$ python3 -q
>>> import numpy as np
>>> np.set_printoptions(precision=2, suppress=True, linewidth=200)
>>> feats = np.array([[0, -1, 5, 0, 1, -1],
...     [1, 0, 2, -2, 2, 2],
...     [-5, -2, 0, -3, 3, -1],
...     [0, 2, 3, 0, -1, -3],
...     [-1, -2, -3, 1, 0, -3],
...     [1, -2, 1, 3, 3, 0]])
>>> # antisymmetric, zero diagonal
>>> x0 = np.array([3, -1, 0, -3, 5, 3])
>>> np.linalg.norm(feats @ x0) <= np.linalg.norm(feats, 2) * np.linalg.norm(x0) + 1e-9
np.True_
>>> print(feats @ np.eye(6)[3])
[ 0. -2. -3.  0.  1.  3.]
>>> (feats @ x0).argmax()
np.int64(1)
>>> feats @ x0
array([  3,  25,   8, -16, -13,  11])
>>> (feats * x0).sum(axis=1)
array([  3,  25,   8, -16, -13,  11])
>>> O, R = np.linalg.qr(feats)
>>> np.allclose(R.T @ R, feats.T @ feats)
True
>>> np.round(O @ R, 2) + 0
array([[ 0., -1.,  5.,  0.,  1., -1.],
       [ 1.,  0.,  2., -2.,  2.,  2.],
       [-5., -2.,  0., -3.,  3., -1.],
       [ 0.,  2.,  3.,  0., -1., -3.],
       [-1., -2., -3.,  1.,  0., -3.],
       [ 1., -2.,  1.,  3.,  3.,  0.]])
>>> np.round(O.T @ O, 2) + 0
array([[1., 0., 0., 0., 0., 0.],
       [0., 1., 0., 0., 0., 0.],
       [0., 0., 1., 0., 0., 0.],
       [0., 0., 0., 1., 0., 0.],
       [0., 0., 0., 0., 1., 0.],
       [0., 0., 0., 0., 0., 1.]])
>>> np.trace(O @ O.T)
np.float64(6.0)
>>> print(np.sort(np.abs(np.linalg.eigvals(feats))))
[1.39 1.39 5.31 5.31 7.21 7.21]
>>> (feats - feats.T) / 2
array([[ 0., -1.,  5.,  0.,  1., -1.],
       [ 1.,  0.,  2., -2.,  2.,  2.],
       [-5., -2.,  0., -3.,  3., -1.],
       [ 0.,  2.,  3.,  0., -1., -3.],
       [-1., -2., -3.,  1.,  0., -3.],
       [ 1., -2.,  1.,  3.,  3.,  0.]])
>>> assert feats == feats.T
Traceback (most recent call last):
  File "<python-input-17>", line 1, in <module>
    assert feats == feats.T
           ^^^^^^^^^^^^^^^^
ValueError: The truth value of an array with more than one element is ambiguous. Use a.any() or a.all()
>>> np.round(np.abs(np.linalg.eigvals(feats)).max(), 2)
np.float64(7.21)
>>> np.trace(feats)
np.int64(0)
>>> feats.inv()
Traceback (most recent call last):
  File "<python-input-20>", line 1, in <module>
    feats.inv()
    ^^^^^^^^^
AttributeError: 'numpy.ndarray' object has no attribute 'inv'
>>> np.allclose(feats, feats.T)
False
>>> np.linalg.matrix_power(feats, 3)
array([[   0,   10, -245,   18,  -81,   29],
       [ -10,    0, -126,   55,  -70,  -70],
       [ 245,  126,    0,  148, -161,   59],
       [ -18,  -55, -148,    0,   36,   72],
       [  81,   70,  161,  -36,    0,   89],
       [ -29,   70,  -59,  -72,  -89,    0]])
>>> np.allclose(feats @ feats.T, feats.T @ feats)
True
>>> round(np.linalg.det(feats), 2)
np.float64(2809.0)
